$ python -q
>>> import numpy as np
>>> from numpy import linalg as LA
>>> np.set_printoptions(precision=2, suppress=True, linewidth=160)
>>> def tidy(a):
...     return np.round(a, 2) + 0
... 
>>> t = np.deg2rad(72)
>>> W0 = np.eye(3)
>>> W0[np.ix_([1, 2], [1, 2])] = [[np.cos(t), -np.sin(t)], [np.sin(t), np.cos(t)]]
>>> tidy(W0)
array([[ 1.  ,  0.  ,  0.  ],
       [ 0.  ,  0.31, -0.95],
       [ 0.  ,  0.95,  0.31]])
>>> # columns are unit length and at right angles
>>> q = W0.astype(float).copy()
>>> for j in range(3):
...     q[:, j] -= q[:, :j] @ (q[:, :j].T @ q[:, j])
...     q[:, j] /= LA.norm(q[:, j])
... 
>>> tidy(q.T @ q)
array([[1., 0., 0.],
       [0., 1., 0.],
       [0., 0., 1.]])
>>> tidy(W0 @ W0)
array([[ 1.  ,  0.  ,  0.  ],
       [ 0.  , -0.81, -0.59],
       [ 0.  ,  0.59, -0.81]])
>>> tidy(LA.det(W0))
np.float64(1.0)
>>> print(np.flatnonzero(LA.matrix_power((W0 != 0) + (W0.T != 0) + np.eye(3), 3)[2]))
[1 2]
>>> rng = np.random.default_rng(4425)
>>> lab = rng.permutation(3)
>>> print(lab)
[2 0 1]
>>> B = W0[lab][:, lab]
>>> tidy(np.diag(B))
array([0.31, 1.  , 0.31])
>>> tidy(B)
array([[ 0.31,  0.  ,  0.95],
       [ 0.  ,  1.  ,  0.  ],
       [-0.95,  0.  ,  0.31]])
>>> print(tidy(LA.det(B)), tidy(LA.det(W0[lab])))
1.0 1.0
>>> np.allclose(B, W0)
False
>>> x = np.array([-1, 2, 0])
>>> y = W0 @ x
>>> tidy(y)
array([-1.  ,  0.62,  1.9 ])
>>> tidy(LA.solve(W0, y + W0[:, 0]))
array([0., 2., 0.])
>>> tidy(LA.solve(W0, W0[:, 2]))
array([0., 0., 1.])
>>> X = np.load("case7.npy")
>>> print(X)
[[-8  4  4]
 [-8  4  4]
 [ 0  0  0]
 [ 0  0  0]
 [ 2 -4 -4]
 [ 2 -4 -4]
 [ 2 -4 -4]
 [ 0  0  0]
 [ 2 -4 -4]
 [ 2 -4 -4]
 [ 4 -3  6]
 [ 4 -3  6]
 [ 0  0  0]
 [ 0  0  0]
 [ 0  0  0]
 [-6  0  0]]
>>> dist = LA.norm(X[:, None] - X[None], axis=-1)
>>> tidy(dist[:5, :5])
array([[ 0. ,  0. ,  9.8,  9.8, 15.1],
       [ 0. ,  0. ,  9.8,  9.8, 15.1],
       [ 9.8,  9.8,  0. ,  0. ,  6. ],
       [ 9.8,  9.8,  0. ,  0. ,  6. ],
       [15.1, 15.1,  6. ,  6. ,  0. ]])
>>> print(dist.shape)
(16, 16)
>>> print(LA.matrix_rank(dist ** 2))
5
>>> dist[4].round(6).argsort(kind="stable")[:4]
array([4, 5, 6, 8])
>>> A = np.load("x.npy")
>>> tidy(A)
array([[0.08, 0.14, 0.23],
       [0.14, 0.24, 0.41],
       [0.23, 0.41, 0.68]])
>>> # null space of dimension 2
>>> x = np.array([2, 2, 2])
>>> tidy(A @ x)
array([0.88, 1.58, 2.63])
>>> tidy(LA.eigvalsh(2 * A - np.eye(3)))
array([-1., -1.,  1.])
>>> print(tidy(A @ A @ x))
[0.88 1.58 2.63]
>>> print(tidy(LA.norm(A, 2) / LA.norm(A)))
1.0
>>> print(LA.cond(A) > 100)
True
>>> print(tidy(LA.det(A[::-1])))
0.0
>>> tidy(LA.eigvals(A))
array([1., 0., 0.])
>>> tidy(LA.eigvals(A).sum().real)
np.float64(1.0)
>>> tidy(LA.det(2 * A)), tidy(LA.det(A))
(np.float64(0.0), np.float64(0.0))
>>> tidy(np.einsum("ij,ji->", A, A))
np.float64(1.0)
>>> tidy(np.kron(np.eye(2, dtype=int), A))
array([[0.08, 0.14, 0.23, 0.  , 0.  , 0.  ],
       [0.14, 0.24, 0.41, 0.  , 0.  , 0.  ],
       [0.23, 0.41, 0.68, 0.  , 0.  , 0.  ],
       [0.  , 0.  , 0.  , 0.08, 0.14, 0.23],
       [0.  , 0.  , 0.  , 0.14, 0.24, 0.41],
       [0.  , 0.  , 0.  , 0.23, 0.41, 0.68]])
>>> proj = np.triu(np.array([[1, 2, 0], [1, 1, 1], [0, 2, 1]]), 1) + np.eye(3)
>>> B = proj @ A @ LA.inv(proj)
>>> LA.matrix_rank(B)
np.int64(1)
>>> tidy(proj @ A - A @ proj)
array([[ 0.27,  0.34,  0.68],
       [ 0.23,  0.14,  0.44],
       [ 0.  , -0.45, -0.41]])
>>> tidy(LA.det(B))
np.float64(0.0)
>>> B = np.array([[0, 4, 2], [5, 3, 3], [2, 2, 0]])
>>> F = np.triu(B, 1)
>>> F
array([[0, 4, 2],
       [0, 0, 3],
       [0, 0, 0]])
>>> tidy(LA.det(F[::-1]))
np.float64(0.0)
>>> tidy(LA.det(F.T))
np.float64(0.0)
>>> np.einsum("ii->", F)
np.int64(0)
>>> np.einsum("ij,ji->", F, F)
np.int64(0)
>>> print(tidy(LA.eigvals(F).sum().real))
0.0
>>> print(tidy(LA.det(2 * F)), tidy(LA.det(F)))
0.0 0.0
